In [1]: import numpy as np

In [2]: np.set_printoptions(precision=3, suppress=True, linewidth=200, floatmode="fixed")

In [3]: J = np.load("layer18.npy")

In [4]: print(J)
[[0.000 3.000]
 [3.000 0.000]]

In [5]: # equal to its transpose

In [6]: q, Rm = np.linalg.qr(J)

In [7]: print(np.abs(np.diag(Rm)))
[3.000 3.000]

In [8]: print(q @ Rm)
[[0.000 3.000]
 [3.000 0.000]]

In [9]: print(q.shape, Rm.shape)
(2, 2) (2, 2)

In [10]: print(q.T @ q)
[[1.000 0.000]
 [0.000 1.000]]

In [11]: print(np.allclose(Rm.T @ Rm, J.T @ J))
True

In [12]: print(abs(Rm[0, 0]), np.round(np.linalg.norm(J[:, 0]), 3))
3.0 3.0

In [13]: W = np.array([[-1, 0, 0, 0, 1], [-1, -2, 0, -2, 2]])

In [14]: b = np.array([1, 2, -2, -1, -1])

In [15]: H = np.maximum(J @ W + b, 0)

In [16]: print((H > 0).mean(axis=0))
[0.000 0.500 0.000 0.000 1.000]

In [17]: print(np.linalg.matrix_rank(H))
2

In [18]: print((H > 0).astype(int))
[[0 0 0 0 1]
 [0 1 0 0 1]]

In [19]: Z = np.array([[-3, 2], [0, 1], [0, 0], [3, -4], [4, 5]])

In [20]: print(W @ Z)
[[ 7  3]
 [ 5 14]]

In [21]: print(H @ Z)
[[20.000 25.000]
 [ 8.000 12.000]]

In [22]: print(np.einsum("ij,ji->", J, J))
18.0

In [23]: print(round(float(np.linalg.det(J[::-1])), 3))
9.0

In [24]: print(np.linalg.eigvals(J))
[ 3.000 -3.000]

In [25]: print(np.kron(np.eye(2, dtype=int), J))
[[0.000 3.000 0.000 0.000]
 [3.000 0.000 0.000 0.000]
 [0.000 0.000 0.000 3.000]
 [0.000 0.000 3.000 0.000]]

In [26]: print(round(float(np.linalg.det(2 * J)), 3), np.round(np.linalg.det(J), 3))
-36.0 -9.0

In [27]: Y = np.array([[-1, 2], [1, -1]])

In [28]: Z = np.array([[2, 0, -2], [0, 2, -1], [-2, 2, 1]])

In [29]: A = np.kron(Y, Z)

In [30]: print(A)
[[-2  0  2  4  0 -4]
 [ 0 -2  1  0  4 -2]
 [ 2 -2 -1 -4  4  2]
 [ 2  0 -2 -2  0  2]
 [ 0  2 -1  0 -2  1]
 [-2  2  1  2 -2 -1]]

In [31]: # null space of dimension 2

In [32]: left, sig, vt = np.linalg.svd(A)

In [33]: evecs = vt[:(sig > 1e-8).sum()]

In [34]: rng = np.random.default_rng(40475)

In [35]: x = A[0] + 4 * A[2] + rng.integers(2) * np.eye(6)[4]

In [36]: print(x)
[  6.000  -8.000  -2.000 -12.000  17.000   4.000]

In [37]: print(np.round(evecs.T @ evecs, 3) + 0)
[[ 0.556 -0.222 -0.444  0.000  0.000  0.000]
 [-0.222  0.889 -0.222  0.000  0.000  0.000]
 [-0.444 -0.222  0.556  0.000  0.000  0.000]
 [ 0.000  0.000  0.000  0.556 -0.222 -0.444]
 [ 0.000  0.000  0.000 -0.222  0.889 -0.222]
 [ 0.000  0.000  0.000 -0.444 -0.222  0.556]]

In [38]: print(round(np.linalg.norm(x - evecs.T @ evecs @ x), 3))
0.333

In [39]: print(np.linalg.matrix_rank(np.vstack([A, x])))
5
